% ipython --no-banner

In [1]: import numpy as np

In [2]: from numpy import linalg as LA

In [3]: np.set_printoptions(suppress=True, linewidth=100)

In [4]: W0 = np.load("w.npy")

In [5]: W0
Out[5]: 
array([[ 1.015, -0.006, -0.512],
       [ 0.358,  1.808, -2.53 ],
       [-1.029, -2.78 ,  1.71 ],
       [-0.258, -1.031,  1.51 ],
       [-0.028,  2.821,  1.324],
       [-0.023, -4.476,  1.916],
       [-1.058, -0.13 ,  0.894],
       [ 1.448, -0.952, -1.496],
       [ 0.733,  1.64 , -1.403],
       [-1.935, -2.022,  0.907],
       [ 0.959, -2.209, -3.245],
       [ 0.036,  1.792, -1.923],
       [-0.247, -0.816,  1.172],
       [-0.542,  1.723,  0.369],
       [-0.959,  1.281,  2.829],
       [-0.715,  2.48 ,  1.401],
       [-0.595, -9.066,  2.649],
       [-0.889, -5.727, -0.393],
       [-0.014, -5.098,  0.366],
       [-0.35 ,  3.165,  0.203],
       [ 0.934, -0.595,  1.756],
       [-0.018,  3.104, -1.697]])

In [6]: cent = W0[[0, 12]].astype(float)

In [7]: for _ in range(6):
   ...:     idx = LA.norm(W0[:, None] - cent, axis=-1).argmin(axis=1)
   ...:     cent = np.array([W0[idx == j].mean(axis=0) for j in range(2)])
   ...: 

In [8]: idx
Out[8]: array([0, 0, 1, 0, 0, 1, 0, 0, 0, 1, 0, 0, 0, 0, 0, 0, 1, 1, 1, 0, 0, 0])

In [9]: np.round(cent[1] - cent[0], 3)
Out[9]: array([-0.829, -5.741,  1.277])

In [10]: cent.round(3)
Out[10]: 
array([[ 0.082,  0.88 , -0.084],
       [-0.748, -4.862,  1.192]])

In [11]: np.bincount(idx)
Out[11]: array([16,  6])

In [12]: f = np.array([-2, 7])

In [13]: np.round(np.convolve(cent[0], f), 3)
Out[13]: array([-0.163, -1.187,  6.326, -0.59 ])

In [14]: np.round(np.correlate(cent[0], cent[1], "full"), 3)
Out[14]: array([ 0.097,  0.652, -4.438, -0.248,  0.063])

In [15]: np.round(np.cross(cent[0, :3], cent[1, :3]), 3)
Out[15]: array([ 0.639, -0.035,  0.26 ])

In [16]: d = LA.norm(W0[:, None] - W0[None], axis=-1)

In [17]: (d + 1e9 * np.eye(22)).round(6).argmin(axis=1)
Out[17]: array([ 7, 11,  9, 12, 15, 18, 12,  0, 11,  2,  7,  1,  3, 15, 15,  4, 17, 18, 17,  4,  3, 11])

In [18]: d[17].round(6).argsort(kind="stable")[:4]
Out[18]: array([17, 18,  5,  2])

In [19]: print(np.flatnonzero(d[17] < d.mean() / 2))
[17 18]

In [20]: K = np.load("out14.npy")

In [21]: K
Out[21]: 
array([[ 2.529,  0.529,  0.106],
       [ 0.529,  2.913, -0.662],
       [ 0.106, -0.662,  3.558]])

In [22]: other = LA.inv(K)

In [23]: np.round(K @ other, 3) + 0
Out[23]: 
array([[1., 0., 0.],
       [0., 1., 0.],
       [0., 0., 1.]])

In [24]: round(float(LA.det(K) * LA.det(other)), 3)
Out[24]: 1.0

In [25]: w, vecs = LA.eigh(K)

In [26]: vec = np.array([3, 0, 1])

In [27]: round(vec @ K @ vec, 3)
Out[27]: np.float64(26.955)

In [28]: np.round(vecs * np.sqrt(w) @ vecs.T, 3)
Out[28]: 
array([[ 1.581,  0.164,  0.04 ],
       [ 0.164,  1.688, -0.188],
       [ 0.04 , -0.188,  1.877]])

In [29]: np.abs(K).sum(axis=1).max(), np.round(np.abs(w).max(), 3)
Out[29]: (np.float64(4.326), np.float64(4.0))

In [30]: np.round(vecs * np.maximum(w, 0) @ vecs.T, 3)
Out[30]: 
array([[ 2.529,  0.529,  0.106],
       [ 0.529,  2.913, -0.662],
       [ 0.106, -0.662,  3.558]])

In [31]: w, vecs = LA.eig(K)

In [32]: w.round(3)
Out[32]: array([2., 3., 4.])

In [33]: np.round(np.sort(LA.eigvals(LA.inv(K))), 3)
Out[33]: array([0.25 , 0.333, 0.5  ])

In [34]: vec = np.ones(3)

In [35]: for _ in range(7):
    ...:     vec = K @ vec
    ...:     vec /= LA.norm(vec)
    ...:     print(round(vec @ K @ vec, 3))
    ...: 
2.997
3.007
3.018
3.034
3.059
3.101
3.167

In [36]: print(round(float(LA.eigvalsh(K)[-1]), 3))
4.0

In [37]: vec.round(3)
Out[37]: array([0.572, 0.252, 0.78 ])

In [38]: M = np.array([[1, 2, 1, 5, 5],
    ...:     [1, 3, 2, 3, 3],
    ...:     [2, 3, 1, 1, 2],
    ...:     [0, 3, 0, 2, 4],
    ...:     [1, 3, 2, 2, 4]])

In [39]: M
Out[39]: 
array([[1, 2, 1, 5, 5],
       [1, 3, 2, 3, 3],
       [2, 3, 1, 1, 2],
       [0, 3, 0, 2, 4],
       [1, 3, 2, 2, 4]])

In [40]: print(np.round(np.poly(M), 3) + 0)
[  1. -11.   0. -14. -63.  63.]

In [41]: round(LA.eigvals(M).sum().real, 3)
Out[41]: np.float64(11.0)

In [42]: print(np.einsum("ij,ji->", M, M))
121

In [43]: np.round(LA.eigvals(M), 3)
Out[43]: array([11.154+0.j   , -1.789+0.j   ,  0.42 +1.948j,  0.42 -1.948j,  0.795+0.j   ])

In [44]: print(round(LA.det(M.T), 3))
-63.0

In [45]: round(float(LA.det(2 * M)), 3), round(LA.det(M), 3)
Out[45]: (-2016.0, np.float64(-63.0))

In [46]: np.round(LA.det(M[::-1]), 3)
Out[46]: np.float64(-63.0)

In [47]: vec = np.array([-1, 9, -6, 3, -4])

In [48]: print((M @ vec).argmax())
3

In [49]: M @ vec
Out[49]: array([ 6, 11, 14, 17,  4])

In [50]: M @ (2 * vec)
Out[50]: array([12, 22, 28, 34,  8])

In [51]: np.sign((M @ vec).round(6))
Out[51]: array([1, 1, 1, 1, 1])

In [52]: M @ np.eye(5)[4]
Out[52]: array([5., 3., 2., 4., 4.])

In [53]: (M * vec).sum(axis=1)
Out[53]: array([ 6, 11, 14, 17,  4])

In [54]: M * vec
Out[54]: 
array([[ -1,  18,  -6,  15, -20],
       [ -1,  27, -12,   9, -12],
       [ -2,  27,  -6,   3,  -8],
       [  0,  27,   0,   6, -16],
       [ -1,  27, -12,   6, -16]])

In [55]: F = np.loadtxt("block13.csv", delimiter=",")

In [56]: F
Out[56]: 
array([[ -2.012, -10.011,  -4.017,   1.995,  -3.991],
       [  1.981,   9.986,   4.002,  -2.028,   4.007],
       [ -0.005,   0.02 ,   0.023,  -0.009,   0.014],
       [  0.972,   4.99 ,   1.989,  -1.019,   2.02 ],
       [ -1.015,  -4.999,  -1.997,   0.943,  -1.991]])

In [57]: P = np.triu(np.array([[1, 2, 4, -5, -5],
    ...:     [0, -1, -2, 3, 5],
    ...:     [-2, 0, 5, -1, -1],
    ...:     [-3, -3, -1, 3, 0],
    ...:     [5, 1, 0, -3, -4]]), 1) + np.eye(5)

In [58]: other = P @ F @ LA.inv(P)

In [59]: round(LA.det(other), 3)
Out[59]: np.float64(0.0)

In [60]: np.round(np.poly(other), 3) + 0
Out[60]: array([ 1.   , -4.987,  0.083,  0.001,  0.   ,  0.   ])

In [61]: LA.matrix_rank(other)
Out[61]: np.int64(5)

In [62]: print(round(float(np.trace(other)), 3), np.trace(F))
4.987 4.987

In [63]: W = np.array([[3, 0, 3, 2, 0],
    ...:     [2, 2, 0, 0, 2],
    ...:     [2, 0, 2, 1, 2],
    ...:     [3, 0, 3, 2, 3],
    ...:     [3, 2, 2, 3, 3]])

In [64]: c = np.array([0, 5, 1, 3, 3])

In [65]: act = np.maximum(F @ W + c, 0)

In [66]: print((act > 0).astype(int))
[[0 0 0 0 0]
 [1 1 1 1 1]
 [1 1 1 1 1]
 [1 1 1 1 1]
 [0 0 0 0 0]]

In [67]: LA.matrix_rank(act)
Out[67]: np.int64(3)

In [68]: cent = np.array([[-3, 1, 0], [3, -3, 0], [-3, -2, 3], [0, 0, 0], [1, 3, -3]])

In [69]: W @ cent
Out[69]: 
array([[-18,  -3,   9],
       [  2,   2,  -6],
       [-10,   4,   0],
       [-15,   6,   0],
       [ -6,   2,  -3]])

In [70]: J = np.load("m.npy")

In [71]: J
Out[71]: 
array([[ 4, -2,  1,  0],
       [-2,  0,  0, -2],
       [ 1,  0,  2,  3],
       [ 0, -2,  3, -4]])

In [72]: # symmetric, so the eigenvalues are real

In [73]: def softmax(z):
    ...:     e = np.exp(z - z.max(axis=-1, keepdims=True))
    ...:     return e / e.sum(axis=-1, keepdims=True)
    ...: 

In [74]: np.round(softmax(J[3] + -3), 3)
Out[74]: array([0.047, 0.006, 0.946, 0.001])

In [75]: np.round(softmax(10 * J[3]), 3) + 0
Out[75]: array([0., 0., 1., 0.])

In [76]: S = J @ J.T / np.sqrt(4)

In [77]: np.round(softmax(S), 3) + 0
Out[77]: 
array([[0.999, 0.   , 0.001, 0.001],
       [0.   , 0.5  , 0.   , 0.5  ],
       [0.018, 0.   , 0.982, 0.   ],
       [0.   , 0.   , 0.   , 1.   ]])

In [78]: softmax(S).round(6).argmax(axis=1)
Out[78]: array([0, 1, 2, 3])

In [79]: print(np.round(softmax(S + np.triu(np.full(S.shape, -np.inf), 1)), 3) + 0)
[[1.    0.    0.    0.   ]
 [0.    1.    0.    0.   ]
 [0.018 0.    0.982 0.   ]
 [0.    0.    0.    1.   ]]

In [80]: print(np.round(softmax(S)[3] @ J, 3) + 0)
[ 0. -2.  3. -4.]
